$ python3 -q
>>> import numpy as np
>>> np.set_printoptions(precision=2, suppress=True, linewidth=100)
>>> F = np.loadtxt("dump.csv", delimiter=",")
>>> F
array([[-0.3 ,  0.4 ,  1.79, -1.1 , -0.6 ],
       [-0.3 ,  0.  ,  1.72, -0.9 , -0.6 ],
       [ 0.1 ,  0.2 , -2.38, -0.6 ,  0.8 ],
       [-0.2 ,  0.6 ,  0.55, -1.3 , -0.2 ],
       [ 1.8 , -0.5 ,  4.91,  0.7 , -1.6 ],
       [ 2.2 , -0.5 , -0.89,  1.2 ,  0.3 ],
       [-0.2 , -0.1 ,  0.59,  0.4 , -0.2 ],
       [-0.3 , -0.9 , -0.93,  0.  ,  0.3 ],
       [ 0.8 ,  0.8 ,  2.4 ,  1.3 , -0.8 ],
       [-0.4 , -0.1 ,  0.6 , -1.  , -0.2 ],
       [-0.6 ,  0.9 , -2.67, -1.6 ,  0.9 ],
       [-0.8 , -1.  ,  3.64,  0.5 , -1.2 ],
       [-1.  , -0.4 , -0.02,  1.1 ,  0.  ],
       [ 0.1 , -1.8 ,  6.03, -0.2 , -2.  ],
       [ 0.2 ,  0.4 ,  2.65,  0.8 , -0.9 ],
       [-2.1 ,  0.1 , -1.76,  0.  ,  0.6 ],
       [ 0.1 ,  2.6 ,  1.52,  0.3 , -0.5 ],
       [-1.  ,  0.9 ,  1.49, -0.2 , -0.5 ],
       [ 0.8 , -0.1 , -0.84,  1.1 ,  0.3 ],
       [-0.9 , -0.1 ,  2.62, -1.8 , -0.9 ],
       [-0.3 ,  1.7 ,  5.38,  0.4 , -1.8 ],
       [ 1.1 ,  0.1 , -1.78, -0.5 ,  0.6 ],
       [ 1.8 ,  0.9 ,  3.28,  0.8 , -1.1 ],
       [-0.5 , -0.3 , -0.27, -1.3 ,  0.1 ]])
>>> A2 = np.c_[F[:, :4] @ np.array([[2, 2, 2, 2], [4, 1, 2, 3], [3, 5, 5, 0], [5, 1, 4, 1]]), np.array([4, 3, 7, 6, 9, 8, 0, 9, 8, 0, 0, 4, 0, 4, 5, 7, 2, 3, 2, 8, 7, 7, 9, 0])]
>>> A2
array([[  0.87,   7.65,   4.75,  -0.5 ,   4.  ],
       [  0.06,   7.1 ,   4.4 ,  -1.5 ,   3.  ],
       [ -9.14, -12.1 , -13.7 ,   0.2 ,   7.  ],
       [ -2.85,   1.65,  -1.65,   0.1 ,   6.  ],
       [ 19.83,  28.35,  29.95,   2.8 ,   9.  ],
       [  5.73,   0.65,   3.75,   4.1 ,   8.  ],
       [  2.97,   2.85,   3.95,  -0.3 ,   0.  ],
       [ -6.99,  -6.15,  -7.05,  -3.3 ,   9.  ],
       [ 18.5 ,  15.7 ,  20.4 ,   5.3 ,   8.  ],
       [ -4.4 ,   1.1 ,  -2.  ,  -2.1 ,   0.  ],
       [-13.61, -15.25, -19.15,  -0.1 ,   0.  ],
       [  7.82,  16.1 ,  16.6 ,  -4.1 ,   4.  ],
       [  1.84,  -1.4 ,   1.5 ,  -2.1 ,   0.  ],
       [ 10.09,  28.35,  25.95,  -5.4 ,   4.  ],
       [ 13.95,  14.85,  17.65,   2.4 ,   5.  ],
       [ -9.08, -12.9 , -12.8 ,  -3.9 ,   7.  ],
       [ 16.66,  10.7 ,  14.2 ,   8.3 ,   2.  ],
       [  5.07,   6.15,   6.45,   0.5 ,   3.  ],
       [  4.18,  -1.6 ,   1.6 ,   2.4 ,   2.  ],
       [ -3.34,   9.4 ,   3.9 ,  -3.9 ,   8.  ],
       [ 24.34,  28.4 ,  31.3 ,   4.9 ,   7.  ],
       [ -5.24,  -7.1 ,  -8.5 ,   2.  ,   7.  ],
       [ 21.04,  21.7 ,  25.  ,   7.1 ,   9.  ],
       [ -9.51,  -3.95,  -8.15,  -3.2 ,   0.  ]])
>>> np.linalg.matrix_rank(np.c_[F, A2])
np.int64(6)
>>> np.round(np.linalg.lstsq(F, A2[:, 0])[0], 2) + 0
array([2., 4., 3., 5., 0.])
>>> A2 = F / np.sqrt((F ** 2).mean(axis=1, keepdims=True))
>>> np.linalg.matrix_rank(F - F.mean(axis=1, keepdims=True))
np.int64(4)
>>> A2[21]
array([ 1.1 ,  0.1 , -1.78, -0.5 ,  0.6 ])
>>> Xs = F - F.mean(axis=0)
>>> V = np.linalg.svd(Xs)[2][:4]
>>> A2 = Xs - Xs @ V.T @ V
>>> np.linalg.norm(A2, axis=1).round(6).argmax()
np.int64(4)
>>> np.argsort(-np.linalg.norm(F, axis=0).round(6), kind="stable")[:3]
array([2, 0, 3])
>>> np.round(np.abs(np.linalg.svd(F)[2][-1]), 2) + 0
array([0.  , 0.  , 0.32, 0.  , 0.95])
>>> np.linalg.matrix_rank(F, rtol=0.1)
np.int64(4)
>>> np.linalg.cond(F) > 100
np.True_
>>> round(np.log10(np.linalg.cond(F)))
2
>>> [round(float(x), 2) for x in np.linalg.svd(F, compute_uv=False)[:3]]
[13.64, 5.53, 4.39]
>>> Q, V = np.linalg.qr(F[:, :2])[0], np.linalg.qr(F[:, 2:])[0]
>>> sv = np.linalg.svd(Q.T @ V, compute_uv=False)
>>> np.degrees(np.arccos(sv.clip(0, 1)))
array([61.27, 81.03])
>>> sv
array([0.48, 0.16])
>>> mat = np.loadtxt("m.csv", delimiter=",")
>>> mat
array([[ 5., -5.,  2.,  9., -6.,  0.,  3.,  0.,  5.],
       [ 3.,  9., -1.,  2.,  3.,  0.,  2., -8.,  4.],
       [ 9., -9., -2., -2.,  1., -9.,  0., -3., -8.],
       [ 3., -1., -3., -6., -6.,  8., -4.,  4., -1.],
       [-1., -5.,  5.,  7.,  9.,  4.,  8., -4., -8.],
       [-2.,  3., -1., -2.,  3.,  4., -3.,  0.,  9.],
       [-7.,  7., -7., -9., -5., -9., -3.,  0., -3.],
       [-7.,  7.,  9., -7., -7.,  1.,  3.,  5., -9.],
       [ 5., -1.,  4.,  3.,  6.,  3.,  6., -1., -4.],
       [ 0.,  6., -5.,  7., -7., -5.,  3.,  6., -2.],
       [-7.,  5.,  1., -8., -1., -8.,  4., -5., -2.],
       [-5., -7., -8., -1.,  2.,  1.,  4.,  4.,  8.],
       [ 5., -5.,  2.,  9., -6.,  0.,  3.,  0.,  5.]])
>>> x = np.array([0, 0, 2, -2, -1, 0, -1, -2, 0])
>>> rhs = mat @ x
>>> np.round(np.linalg.pinv(mat) @ mat, 2) + 0
array([[1., 0., 0., 0., 0., 0., 0., 0., 0.],
       [0., 1., 0., 0., 0., 0., 0., 0., 0.],
       [0., 0., 1., 0., 0., 0., 0., 0., 0.],
       [0., 0., 0., 1., 0., 0., 0., 0., 0.],
       [0., 0., 0., 0., 1., 0., 0., 0., 0.],
       [0., 0., 0., 0., 0., 1., 0., 0., 0.],
       [0., 0., 0., 0., 0., 0., 1., 0., 0.],
       [0., 0., 0., 0., 0., 0., 0., 1., 0.],
       [0., 0., 0., 0., 0., 0., 0., 0., 1.]])
>>> rng = np.random.default_rng(2327)
>>> rhs = rhs + 0.05 * rng.normal(size=13)
>>> rhs
array([-11.05,   4.95,   5.01,   8.02, -12.99,   1.99,  11.99,  25.96,  -7.88, -32.02,  25.01,
       -28.03, -10.95])
>>> c, *_ = np.linalg.lstsq(mat, rhs)
>>> c.round(2) + 0
array([ 0.01,  0.  ,  2.  , -2.  , -1.  ,  0.  , -1.  , -2.  ,  0.  ])
>>> c.round()
array([ 0.,  0.,  2., -2., -1., -0., -1., -2.,  0.])
>>> M = np.array([[3, 2, 2, 0, 1, 2, 2, 3, 0, 2, 1, 3, 3, 3],
...     [3, 0, 3, 1, 0, 2, 2, 0, 3, 2, 2, 3, 1, 0],
...     [1, 0, 3, 3, 0, 3, 2, 2, 2, 3, 3, 2, 3, 2],
...     [2, 2, 2, 0, 2, 1, 0, 3, 0, 3, 0, 0, 3, 2],
...     [3, 0, 1, 0, 0, 0, 0, 3, 3, 1, 3, 2, 1, 1],
...     [0, 1, 2, 1, 3, 2, 1, 0, 0, 2, 3, 0, 2, 2]])
>>> M[:, 4] = 5 * M[:, 13]
>>> M
array([[ 3,  2,  2,  0, 15,  2,  2,  3,  0,  2,  1,  3,  3,  3],
       [ 3,  0,  3,  1,  0,  2,  2,  0,  3,  2,  2,  3,  1,  0],
       [ 1,  0,  3,  3, 10,  3,  2,  2,  2,  3,  3,  2,  3,  2],
       [ 2,  2,  2,  0, 10,  1,  0,  3,  0,  3,  0,  0,  3,  2],
       [ 3,  0,  1,  0,  5,  0,  0,  3,  3,  1,  3,  2,  1,  1],
       [ 0,  1,  2,  1, 10,  2,  1,  0,  0,  2,  3,  0,  2,  2]])
>>> blk = np.stack([M, 2 * M, M[::-1]])
>>> np.einsum("bij,cij->bc", blk, blk)
array([[ 865, 1730,  712],
       [1730, 3460, 1424],
       [ 712, 1424,  865]])
>>> blk.shape
(3, 6, 14)
>>> np.linalg.norm(blk, axis=(1, 2))
array([29.41, 58.82, 29.41])
>>> blk.sum(axis=0)
array([[ 9,  7,  8,  1, 55,  8,  7,  9,  0,  8,  6,  9, 11, 11],
       [12,  0, 10,  3,  5,  6,  6,  3, 12,  7,  9, 11,  4,  1],
       [ 5,  2, 11,  9, 40, 10,  6,  9,  6, 12,  9,  6, 12,  8],
       [ 7,  6,  9,  3, 40,  6,  2, 11,  2, 12,  3,  2, 12,  8],
       [12,  0,  6,  1, 15,  2,  2,  9, 12,  5, 11,  9,  4,  3],
       [ 3,  5,  8,  3, 45,  8,  5,  3,  0,  8, 10,  3,  9,  9]])
>>> np.linalg.matrix_rank(blk.reshape(3, -1))
np.int64(2)
>>> A2 = M + rng.integers(-2, 3, (6, 1)) @ rng.integers(-2, 3, (1, 14))
>>> A2
array([[ 5,  0,  1, -1, 13,  2,  2,  4, -1,  2, -1,  4,  1,  2],
       [ 3,  0,  3,  1,  0,  2,  2,  0,  3,  2,  2,  3,  1,  0],
       [ 5, -4,  1,  1,  6,  3,  2,  4,  0,  3, -1,  4, -1,  0],
       [-2,  6,  4,  2, 14,  1,  0,  1,  2,  3,  4, -2,  7,  4],
       [-1,  4,  3,  2,  9,  0,  0,  1,  5,  1,  7,  0,  5,  3],
       [-4,  5,  4,  3, 14,  2,  1, -2,  2,  2,  7, -2,  6,  4]])
>>> A2 - M
array([[ 2, -2, -1, -1, -2,  0,  0,  1, -1,  0, -2,  1, -2, -1],
       [ 0,  0,  0,  0,  0,  0,  0,  0,  0,  0,  0,  0,  0,  0],
       [ 4, -4, -2, -2, -4,  0,  0,  2, -2,  0, -4,  2, -4, -2],
       [-4,  4,  2,  2,  4,  0,  0, -2,  2,  0,  4, -2,  4,  2],
       [-4,  4,  2,  2,  4,  0,  0, -2,  2,  0,  4, -2,  4,  2],
       [-4,  4,  2,  2,  4,  0,  0, -2,  2,  0,  4, -2,  4,  2]])
>>> np.round(np.linalg.svd(A2 - M, compute_uv=False), 2) + 0
array([21.02,  0.  ,  0.  ,  0.  ,  0.  ,  0.  ])
>>> np.linalg.matrix_rank(A2 - M, tol=1e-8)
np.int64(1)
>>> np.abs(A2 - M).sum(axis=1)
array([16,  0, 32, 32, 32, 32])
